$ python3 -q
>>> import numpy as np
>>> np.set_printoptions(suppress=True, linewidth=160)
>>> feats = np.array([[-0.1, -2.0, -0.2], [-0.2, -3.0, 0.0], [-0.3, 0.0, 0.6]])
>>> # column 1 is much longer than the rest
>>> rng = np.random.default_rng(38)
>>> labels = rng.permutation(3)
>>> labels
array([0, 1, 2])
>>> other = feats[labels][:, labels]
>>> other
array([[-0.1, -2. , -0.2],
       [-0.2, -3. ,  0. ],
       [-0.3,  0. ,  0.6]])
>>> np.allclose(other, feats)
True
>>> np.diag(other)
array([-0.1, -3. ,  0.6])
>>> np.trace(other)
np.float64(-2.5)
>>> mat = np.loadtxt("x.csv", delimiter=",")
>>> mat
array([[-8., -9., -3.,  0.],
       [ 2., -9., -6.,  0.],
       [-5.,  4.,  9.,  0.],
       [ 0.,  0.,  0.,  7.]])
>>> hat = np.triu(np.array([[-1, 0, -1, -1], [-1, -1, 0, -2], [2, 0, -3, -1], [-2, -2, 3, -1]]), 1) + np.eye(4)
>>> other = hat @ mat @ np.linalg.inv(hat)
>>> hat @ mat - mat @ hat
array([[  5.,  -4., -17., -36.],
       [  0.,   0.,   2., -36.],
       [  0.,   0.,  -5.,   5.],
       [  0.,   0.,   0.,   0.]])
>>> np.trace(other), np.trace(mat)
(np.float64(-1.0), np.float64(-1.0))
>>> np.round(np.poly(other), 2)
array([   1.,    1., -110.,  -81., 3213.])
>>> data = np.loadtxt("sample0.csv", delimiter=",")
>>> data
array([[0., 0., 0.],
       [0., 3., 0.],
       [5., 2., 0.]])
>>> # rank 2
>>> round(np.linalg.det(data[::-1]), 2)
np.float64(0.0)
>>> np.einsum("ii->", data)
np.float64(3.0)
>>> np.poly(data)
array([ 1., -3.,  0.,  0.])
>>> np.round(np.linalg.eigvals(data), 2)
array([0., 0., 3.])
>>> round(np.linalg.det(data.T), 2)
np.float64(0.0)
>>> E = np.array([[1, 0, 2, 3], [-3, 2, 0, 0], [-3, 2, 0, 3]])
>>> E[1] = E[0]
>>> E
array([[ 1,  0,  2,  3],
       [ 1,  0,  2,  3],
       [-3,  2,  0,  3]])
>>> Uu, sigma, VT = np.linalg.svd(E)
>>> sigma.round(2) + 0
array([5.83, 4.  , 0.  ])
>>> other = Uu[:, :2] @ np.diag(sigma[:2]) @ VT[:2]
>>> np.linalg.matrix_rank(other)
np.int64(2)
>>> np.allclose(E[:-1].T @ np.linalg.lstsq(E[:-1].T, E[-1])[0], E[-1])
False
>>> np.linalg.lstsq(E[:-1].T, E[-1])[2]
np.int32(1)
>>> np.abs(np.diag(np.linalg.qr(E)[1])) > 1e-9
array([ True,  True, False])
>>> try:
...     np.linalg.inv(E)
... except np.linalg.LinAlgError as e:
...     print(e)
... 
Last 2 dimensions of the array must be square
>>> X = np.eye(4, dtype=int)[rng.permutation(4)]
>>> X
array([[0, 1, 0, 0],
       [0, 0, 0, 1],
       [0, 0, 1, 0],
       [1, 0, 0, 0]])
>>> vec = np.array([3, 1, 3, -2])
>>> X * vec
array([[ 0,  1,  0,  0],
       [ 0,  0,  0, -2],
       [ 0,  0,  3,  0],
       [ 3,  0,  0,  0]])
>>> X @ vec
array([ 1, -2,  3,  3])
>>> (X * vec).sum(axis=1)
array([ 1, -2,  3,  3])
>>> X @ np.eye(4)[3]
array([0., 1., 0., 0.])
>>> (X @ vec).argmax()
np.int64(2)
>>> X @ np.ones(4)
array([1., 1., 1., 1.])
>>> np.linalg.norm(X @ vec) <= np.linalg.norm(X, 2) * np.linalg.norm(vec) + 1e-9
np.True_
